>>> import numpy as np
>>> from numpy import linalg as LA
>>> np.set_printoptions(precision=3, suppress=True, linewidth=140)
>>> feats = np.loadtxt("block13.csv", delimiter=",")
>>> print(feats)
[[174. 167. 234. 125. 218. 157. 247.  51. 105. 175.  87.]
 [ 69.  67. 109.  65.  98.  76. 111.  31.  30.  89.  28.]
 [113. 111. 141.  69. 127.  94. 152.  24.  87. 108.  55.]
 [ 89.  84. 111.  43.  98.  71. 120.  17.  73.  81.  51.]
 [155. 162. 181. 127. 174. 131. 196.  35. 109. 147.  49.]
 [ 90.  84. 140.  31. 106.  84. 148.  21.  80. 111.  66.]
 [ 85.  88. 107.  71.  99.  77. 114.  23.  58.  89.  27.]
 [107. 106. 117. 111. 134.  91. 124.  35.  45.  83.  25.]
 [102.  86. 128.  59. 130.  82. 135.  30.  54.  76.  65.]
 [ 88.  71. 100.  61. 116.  67. 105.  29.  33.  49.  51.]
 [127. 118. 129.  99. 149.  93. 140.  31.  68.  77.  51.]
 [149. 151. 169. 129. 174. 124. 182.  38.  90. 128.  47.]
 [104.  84. 106.  63. 128.  70. 114.  27.  48.  45.  62.]
 [103. 111. 131. 109. 127. 100. 138.  34.  57. 114.  19.]
 [120. 116. 114.  75. 123.  80. 128.  17.  91.  73.  50.]
 [162. 154. 204. 115. 198. 138. 217.  44.  98. 146.  79.]
 [136. 134. 138. 111. 153. 102. 151.  30.  83.  94.  45.]
 [ 98.  84. 120.  59. 123.  78. 127.  28.  53.  72.  59.]
 [ 75.  71.  83.  77.  97.  64.  87.  27.  27.  55.  20.]
 [ 70.  74.  84.  43.  70.  58.  92.  11.  66.  73.  26.]
 [111. 115. 179.  85. 143. 120. 186.  38.  77. 158.  51.]
 [ 51.  29.  87.  13.  82.  48.  87.  25.  14.  43.  58.]]
>>> # null space of dimension 6
>>> left, s, VT = LA.svd(feats)
>>> evecs = VT[:(s > 1e-8).sum()]
>>> rng = np.random.default_rng(5486)
>>> vec = feats[9] + 4 * feats[4] + rng.integers(2) * np.eye(11)[9]
>>> print(vec)
[708. 719. 824. 569. 812. 591. 889. 169. 469. 637. 247.]
>>> print(LA.matrix_rank(np.vstack([feats, vec])))
5
>>> print(np.diag(evecs.T @ evecs))
[0.343 0.482 0.296 0.602 0.391 0.192 0.277 0.429 0.762 0.64  0.587]
>>> C = feats[[3, 2]].astype(float)
>>> for _ in range(7):
...     labels = LA.norm(feats[:, None] - C, axis=-1).argmin(axis=1)
...     C = np.array([feats[labels == j].mean(axis=0) for j in range(2)])
... 
>>> print(labels)
[1 0 0 0 1 0 0 0 0 0 0 1 0 0 0 1 1 0 0 0 1 0]
>>> print(np.abs(C[1] - C[0]).argmax())
6
>>> print(np.bincount(labels))
[16  6]
>>> print(C[1] - C[0])
[54.646 60.667 71.229 49.833 63.729 51.604 76.375 13.708 38.417 63.958 15.104]
>>> M = np.load("m.npy")
>>> print(M)
[[14 10 11 14  7 15  2 18 13 15 16  5 10 11]
 [10  5  8 10  7 11  2 13  8 10 12  3  9  8]
 [14 10 11 14  7 15  2 18 13 15 16  5 10 11]
 [14 10 11 14  7 15  2 18 13 15 16  5 10 11]
 [18 15 14 18  7 19  2 23 18 20 20  7 11 14]
 [18 15 14 18  7 19  2 23 18 20 20  7 11 14]
 [18 15 14 18  7 19  2 23 18 20 20  7 11 14]
 [ 6  0  5  6  7  7  2  8  3  5  8  1  8  5]
 [10  5  8 10  7 11  2 13  8 10 12  3  9  8]
 [10  5  8 10  7 11  2 13  8 10 12  3  9  8]
 [ 6  0  5  6  7  7  2  8  3  5  8  1  8  5]
 [10  5  8 10  7 11  2 13  8 10 12  3  9  8]
 [18 15 14 18  7 19  2 23 18 20 20  7 11 14]
 [ 6  0  5  6  7  7  2  8  3  5  8  1  8  5]
 [18 15 14 18  7 19  2 23 18 20 20  7 11 14]
 [ 6  0  5  6  7  7  2  8  3  5  8  1  8  5]
 [ 6  0  5  6  7  7  2  8  3  5  8  1  8  5]]
>>> left, s, VT = LA.svd(M)
>>> print(s.round(3) + 0)
[173.292  21.068   0.      0.      0.      0.      0.      0.      0.      0.      0.      0.      0.      0.   ]
>>> print(np.argmax(s[:-1] / (s[1:] + 1e-6)) + 1)
2
>>> B = left[:, :2] @ np.diag(s[:2]) @ VT[:2]
>>> print(round(float(LA.norm(M - B, 2)), 3), round(s[2], 3))
0.0 0.0
>>> print(np.round(np.abs(M - B).max(), 3))
0.0
>>> print(round(LA.norm(M - B) / LA.norm(M), 3))
0.0
>>> print(LA.matrix_rank(M, rtol=0.05))
2
